% ipython --no-banner

In [1]: import numpy as np

In [2]: from numpy import linalg as LA

In [3]: np.set_printoptions(precision=3, suppress=True, linewidth=140)

In [4]: A = np.load("w.npy")

In [5]: A
Out[5]: 
array([[-2, -1, -2, -1],
       [ 1,  2,  1,  2],
       [-2, -1, -2, -1],
       [ 1,  2,  1,  2]])

In [6]: f, r1 = A[3], A[0]

In [7]: f @ r1
Out[7]: np.int64(-8)

In [8]: f @ f
Out[8]: np.int64(10)

In [9]: pr = (f @ r1) / (f @ f) * f

In [10]: print(round((r1 - pr) @ f, 3))
0.0

In [11]: LA.matrix_rank(np.outer(f, r1))
Out[11]: np.int64(1)

In [12]: round(float(LA.norm(f + r1) ** 2 + LA.norm(f - r1) ** 2), 3)
Out[12]: 40.0

In [13]: r1 - pr
Out[13]: array([-1.2,  0.6, -1.2,  0.6])

In [14]: [round(float(x), 3) for x in LA.svd(A, compute_uv=False)[:3]]
Out[14]: [6.0, 2.0, 0.0]

In [15]: K = np.loadtxt("x.csv", delimiter=",")

In [16]: K.round(3) + 0
Out[16]: 
array([[-0.241,  0.43 ,  0.457,  0.011, -0.55 , -0.474, -0.08 , -0.059, -0.102],
       [-0.027, -0.619,  0.427, -0.151,  0.001, -0.309,  0.244,  0.212,  0.461],
       [ 0.053, -0.252, -0.557, -0.241, -0.136, -0.554, -0.432, -0.222,  0.061],
       [ 0.   , -0.121,  0.162, -0.552, -0.376,  0.521, -0.462,  0.166,  0.026],
       [-0.214, -0.48 ,  0.028,  0.609, -0.2  ,  0.053, -0.307,  0.24 , -0.396],
       [ 0.454, -0.071,  0.493, -0.088,  0.44 , -0.164, -0.352, -0.233, -0.372],
       [-0.561, -0.19 ,  0.14 ,  0.   ,  0.11 ,  0.2  , -0.032, -0.755,  0.082],
       [ 0.374,  0.126,  0.083,  0.485, -0.151,  0.136, -0.342, -0.196,  0.636],
       [-0.481,  0.257,  0.041, -0.001,  0.518, -0.113, -0.446,  0.394,  0.256]])

In [17]: # columns are unit length and at right angles

In [18]: x0 = np.array([2, 0, 2, 3, 2, 0, 1, 1, 3])

In [19]: np.sort(np.abs(np.degrees(np.angle(LA.eigvals(K)))))
Out[19]: array([  0.   ,  62.28 ,  62.28 , 115.486, 115.486, 136.454, 136.454, 164.142, 164.142])

In [20]: print(round(LA.det(K), 3))
1.0

In [21]: np.round(LA.inv(K), 3) + 0
Out[21]: 
array([[-0.241, -0.027,  0.053,  0.   , -0.214,  0.454, -0.561,  0.374, -0.481],
       [ 0.43 , -0.619, -0.252, -0.121, -0.48 , -0.071, -0.19 ,  0.126,  0.257],
       [ 0.457,  0.427, -0.557,  0.162,  0.028,  0.493,  0.14 ,  0.083,  0.041],
       [ 0.011, -0.151, -0.241, -0.552,  0.609, -0.088,  0.   ,  0.485, -0.001],
       [-0.55 ,  0.001, -0.136, -0.376, -0.2  ,  0.44 ,  0.11 , -0.151,  0.518],
       [-0.474, -0.309, -0.554,  0.521,  0.053, -0.164,  0.2  ,  0.136, -0.113],
       [-0.08 ,  0.244, -0.432, -0.462, -0.307, -0.352, -0.032, -0.342, -0.446],
       [-0.059,  0.212, -0.222,  0.166,  0.24 , -0.233, -0.755, -0.196,  0.394],
       [-0.102,  0.461,  0.061,  0.026, -0.396, -0.372,  0.082,  0.636,  0.256]])

In [22]: B = np.array([[1], [0], [4], [1], [3], [2], [1], [2], [5], [3], [0], [5]])

In [23]: Z = np.array([[1, 3, -3, -1]])

In [24]: rng = np.random.default_rng(19)

In [25]: arr = B @ Z + 0.05 * rng.normal(size=(12, 4))

In [26]: print(arr)
[[  0.981   3.05   -2.979  -1.031]
 [  0.034  -0.073   0.03   -0.028]
 [  4.032  12.022 -12.038  -3.974]
 [  1.017   2.968  -2.9    -0.96 ]
 [  2.941   8.951  -8.984  -2.984]
 [  1.964   6.061  -5.995  -2.043]
 [  0.981   2.991  -3.078  -1.042]
 [  1.91    5.985  -5.969  -2.064]
 [  5.016  14.941 -15.008  -5.026]
 [  2.939   8.973  -9.061  -2.985]
 [  0.002   0.06   -0.073   0.055]
 [  4.996  15.02  -15.009  -4.923]]

In [27]: Xc = (arr - arr.mean(axis=0)) / arr.std(axis=0)

In [28]: Xc.std(axis=0)
Out[28]: array([1., 1., 1., 1.])

In [29]: b = LA.lstsq(np.delete(Xc, 1, axis=1), Xc[:, 1])[0]

In [30]: b
Out[30]: array([ 0.113, -0.82 , -0.067])

In [31]: np.abs(b).argmax()
Out[31]: np.int64(1)

In [32]: round(1 - np.var(Xc[:, 1] - np.delete(Xc, 1, axis=1) @ b), 3)
Out[32]: np.float64(1.0)

In [33]: O, R = LA.qr(arr)

In [34]: R
Out[34]: 
array([[ -9.702, -29.213,  29.265,   9.724],
       [  0.   ,   0.441,  -0.405,  -0.17 ],
       [  0.   ,   0.   ,   0.183,   0.044],
       [  0.   ,   0.   ,   0.   ,  -0.156]])

In [35]: round(float(abs(R[0, 0])), 3), np.round(LA.norm(arr[:, 0]), 3)
Out[35]: (9.702, np.float64(9.702))

In [36]: np.abs(np.diag(R))
Out[36]: array([9.702, 0.441, 0.183, 0.156])

In [37]: O.shape, R.shape
Out[37]: ((12, 4), (4, 4))

In [38]: np.round(O.T @ O, 3) + 0
Out[38]: 
array([[1., 0., 0., 0.],
       [0., 1., 0., 0.],
       [0., 0., 1., 0.],
       [0., 0., 0., 1.]])

In [39]: np.allclose(R.T @ R, arr.T @ arr)
Out[39]: True

In [40]: print(O @ R)
[[  0.981   3.05   -2.979  -1.031]
 [  0.034  -0.073   0.03   -0.028]
 [  4.032  12.022 -12.038  -3.974]
 [  1.017   2.968  -2.9    -0.96 ]
 [  2.941   8.951  -8.984  -2.984]
 [  1.964   6.061  -5.995  -2.043]
 [  0.981   2.991  -3.078  -1.042]
 [  1.91    5.985  -5.969  -2.064]
 [  5.016  14.941 -15.008  -5.026]
 [  2.939   8.973  -9.061  -2.985]
 [  0.002   0.06   -0.073   0.055]
 [  4.996  15.02  -15.009  -4.923]]

In [41]: np.trace(O @ O.T)
Out[41]: np.float64(4.0)
